>>> import numpy as np
>>> from numpy import linalg as LA
>>> np.set_printoptions(suppress=True, linewidth=200)
>>> mat = np.load("out1.npy")
>>> mat
array([[12.98, 14.  , 11.01,  6.05, 17.96, 13.01, 15.  ,  6.97, 11.01, 16.  ],
       [13.01, 11.96,  7.99, 11.99, 12.  ,  6.97,  7.99, 11.99,  5.99, 17.98],
       [ 7.99,  7.05,  4.01, 12.02,  6.03,  2.01,  3.01, 10.98,  0.98, 10.98],
       [11.01, 13.99, 10.  ,  9.03, 14.97,  9.  , 10.98,  9.96,  7.02, 12.99],
       [ 5.98,  2.99,  3.01,  5.99,  8.02,  6.01,  7.97,  3.99,  3.96,  7.03]])
>>> round(LA.norm(mat, 2) / LA.norm(mat), 2)
np.float64(0.97)
>>> LA.matrix_rank(mat, rtol=0.1)
np.int64(2)
>>> LA.cond(mat) > 100
np.True_
>>> f = np.array([3, 0, 0])
>>> np.round(np.cross(mat[2, :3], mat[3, :3]), 2)
array([ 14.4 , -35.75,  34.16])
>>> left, s, Vh = LA.svd(mat)
>>> s.round(2)
array([69.5 , 14.76,  5.06,  3.52,  0.05])
>>> print(np.argmax(s[:-1] / (s[1:] + 1e-6)) + 1)
4
>>> out = left[:, :4] @ np.diag(s[:4]) @ Vh[:4]
>>> round(LA.norm(mat - out) / LA.norm(mat), 2)
np.float64(0.0)
>>> LA.matrix_rank(mat, rtol=0.05)
np.int64(4)
>>> round(LA.norm(mat - out, 2), 2), np.round(s[4], 2)
(np.float64(0.05), np.float64(0.05))
>>> np.round(LA.norm(mat, "nuc"), 2)
np.float64(92.9)
>>> np.round(LA.norm(mat, 1), 2), round(LA.norm(mat, np.inf), 2)
(np.float64(64.98), np.float64(123.99))
>>> np.round(LA.norm(mat, axis=1), 2)
array([40.8 , 35.77, 23.78, 35.23, 18.29])
>>> f = np.array([1, -3, -1, 0, 2, 1])
>>> rng = np.random.default_rng(177300)
>>> K = np.outer(rng.normal(size=23), f) + 0.02 * rng.normal(size=(23, 6))
>>> K.round(2) + 0
array([[ 1.51, -4.45, -1.51,  0.  ,  2.97,  1.48],
       [ 1.44, -4.3 , -1.42,  0.  ,  2.89,  1.42],
       [-0.3 ,  0.92,  0.27, -0.01, -0.61, -0.28],
       [-1.01,  3.01,  0.99,  0.  , -2.07, -1.01],
       [-1.72,  5.24,  1.74,  0.02, -3.48, -1.72],
       [ 0.3 , -0.98, -0.35,  0.  ,  0.66,  0.33],
       [-1.33,  3.92,  1.27, -0.02, -2.65, -1.32],
       [ 0.89, -2.65, -0.89, -0.03,  1.73,  0.85],
       [ 0.35, -1.15, -0.41,  0.  ,  0.78,  0.39],
       [-0.22,  0.66,  0.22,  0.01, -0.45, -0.19],
       [-0.42,  1.21,  0.4 ,  0.  , -0.8 , -0.41],
       [ 0.08, -0.19, -0.09,  0.01,  0.14,  0.03],
       [-0.68,  2.01,  0.67, -0.04, -1.3 , -0.62],
       [-1.39,  4.23,  1.37,  0.01, -2.82, -1.42],
       [ 0.25, -0.74, -0.26,  0.01,  0.53,  0.24],
       [-2.19,  6.56,  2.17,  0.02, -4.35, -2.19],
       [-1.1 ,  3.29,  1.08,  0.01, -2.23, -1.09],
       [ 0.86, -2.58, -0.87, -0.02,  1.75,  0.89],
       [ 0.82, -2.45, -0.81, -0.01,  1.65,  0.83],
       [-1.68,  5.01,  1.63, -0.02, -3.29, -1.68],
       [-0.06,  0.18,  0.04,  0.  , -0.07, -0.01],
       [ 0.18, -0.38, -0.14, -0.01,  0.25,  0.16],
       [-0.89,  2.77,  0.95,  0.02, -1.88, -0.93]])
>>> cen = K - K.mean(axis=0)
>>> left, s, Vh = LA.svd(cen, full_matrices=False)
>>> np.round(np.abs(Vh[-1]), 2)
array([0.44, 0.07, 0.17, 0.84, 0.1 , 0.26])
>>> round(float((s ** 2).sum() ** 2 / (s ** 4).sum()), 2)
1.0
>>> np.round(cen.mean(axis=0), 2) + 0
array([0., 0., 0., 0., 0., 0.])
>>> s.round(2)
array([19.25,  0.13,  0.1 ,  0.09,  0.07,  0.06])
>>> (np.sign(left[:, 0]) == np.sign(left[0, 0])).astype(int)
array([1, 1, 0, 0, 0, 1, 0, 1, 1, 1, 0, 1, 0, 0, 1, 0, 0, 1, 1, 0, 1, 1, 0])
>>> np.abs(Vh[0]).argmax()
np.int64(1)
>>> ang = np.radians(90)
>>> Rm = np.eye(6)
>>> Rm[4, 4] = Rm[0, 0] = np.cos(ang)
>>> Rm[4, 0], Rm[0, 4] = -np.sin(ang), np.sin(ang)
>>> Rm.round(2) + 0
array([[ 0.,  0.,  0.,  0.,  1.,  0.],
       [ 0.,  1.,  0.,  0.,  0.,  0.],
       [ 0.,  0.,  1.,  0.,  0.,  0.],
       [ 0.,  0.,  0.,  1.,  0.,  0.],
       [-1.,  0.,  0.,  0.,  0.,  0.],
       [ 0.,  0.,  0.,  0.,  0.,  1.]])
>>> out = K @ Rm.T
>>> out.round(2) + 0
array([[ 2.97, -4.45, -1.51,  0.  , -1.51,  1.48],
       [ 2.89, -4.3 , -1.42,  0.  , -1.44,  1.42],
       [-0.61,  0.92,  0.27, -0.01,  0.3 , -0.28],
       [-2.07,  3.01,  0.99,  0.  ,  1.01, -1.01],
       [-3.48,  5.24,  1.74,  0.02,  1.72, -1.72],
       [ 0.66, -0.98, -0.35,  0.  , -0.3 ,  0.33],
       [-2.65,  3.92,  1.27, -0.02,  1.33, -1.32],
       [ 1.73, -2.65, -0.89, -0.03, -0.89,  0.85],
       [ 0.78, -1.15, -0.41,  0.  , -0.35,  0.39],
       [-0.45,  0.66,  0.22,  0.01,  0.22, -0.19],
       [-0.8 ,  1.21,  0.4 ,  0.  ,  0.42, -0.41],
       [ 0.14, -0.19, -0.09,  0.01, -0.08,  0.03],
       [-1.3 ,  2.01,  0.67, -0.04,  0.68, -0.62],
       [-2.82,  4.23,  1.37,  0.01,  1.39, -1.42],
       [ 0.53, -0.74, -0.26,  0.01, -0.25,  0.24],
       [-4.35,  6.56,  2.17,  0.02,  2.19, -2.19],
       [-2.23,  3.29,  1.08,  0.01,  1.1 , -1.09],
       [ 1.75, -2.58, -0.87, -0.02, -0.86,  0.89],
       [ 1.65, -2.45, -0.81, -0.01, -0.82,  0.83],
       [-3.29,  5.01,  1.63, -0.02,  1.68, -1.68],
       [-0.07,  0.18,  0.04,  0.  ,  0.06, -0.01],
       [ 0.25, -0.38, -0.14, -0.01, -0.18,  0.16],
       [-1.88,  2.77,  0.95,  0.02,  0.89, -0.93]])
>>> np.allclose(K @ K.T, out @ out.T)
True
>>> print(np.allclose(LA.norm(K, axis=1), LA.norm(out, axis=1)))
True
>>> np.round(np.abs(out - K).max(axis=0), 2)
array([2.16, 0.  , 0.  , 0.  , 6.54, 0.  ])
>>> round(float(LA.det(Rm)), 2), np.trace(Rm)
(1.0, np.float64(4.0))
>>> out = np.array([[0, -1], [-2, -1]])
>>> basis = np.array([[-9, -4], [9, -8]])
>>> feats = np.block([[out, np.array([[-1, 1], [2, 0]])], [np.zeros((2, 2)), basis]])
>>> feats
array([[ 0., -1., -1.,  1.],
       [-2., -1.,  2.,  0.],
       [ 0.,  0., -9., -4.],
       [ 0.,  0.,  9., -8.]])
>>> z = rng.permutation(4)
>>> z
array([1, 3, 2, 0])
>>> out = feats[z][:, z]
>>> np.allclose(out, feats)
False
>>> np.diag(out)
array([-1., -8., -9.,  0.])
>>> np.round(np.sort(np.abs(LA.eigvals(out))), 2)
array([ 1.  ,  2.  , 10.39, 10.39])
>>> W0 = np.load("m.npy")
>>> W0
array([[0, 0, 0, 1, 0, 1, 1, 0, 0, 1],
       [0, 0, 0, 1, 0, 1, 0, 0, 0, 0],
       [0, 0, 0, 0, 0, 0, 0, 0, 0, 1],
       [1, 1, 0, 0, 0, 0, 0, 0, 0, 0],
       [0, 0, 0, 0, 0, 0, 0, 0, 0, 1],
       [1, 1, 0, 0, 0, 0, 0, 0, 0, 0],
       [1, 0, 0, 0, 0, 0, 0, 0, 0, 0],
       [0, 0, 0, 0, 0, 0, 0, 0, 1, 1],
       [0, 0, 0, 0, 0, 0, 0, 1, 0, 0],
       [1, 0, 1, 0, 1, 0, 0, 1, 0, 0]])
>>> print(W0 @ W0)
[[4 2 1 0 1 0 0 1 0 0]
 [2 2 0 0 0 0 0 0 0 0]
 [1 0 1 0 1 0 0 1 0 0]
 [0 0 0 2 0 2 1 0 0 1]
 [1 0 1 0 1 0 0 1 0 0]
 [0 0 0 2 0 2 1 0 0 1]
 [0 0 0 1 0 1 1 0 0 1]
 [1 0 1 0 1 0 0 2 0 0]
 [0 0 0 0 0 0 0 0 1 1]
 [0 0 0 1 0 1 1 0 1 4]]
>>> Lm = np.diag(W0.sum(axis=1)) - W0
>>> Lm @ np.ones(10)
array([0., 0., 0., 0., 0., 0., 0., 0., 0., 0.])
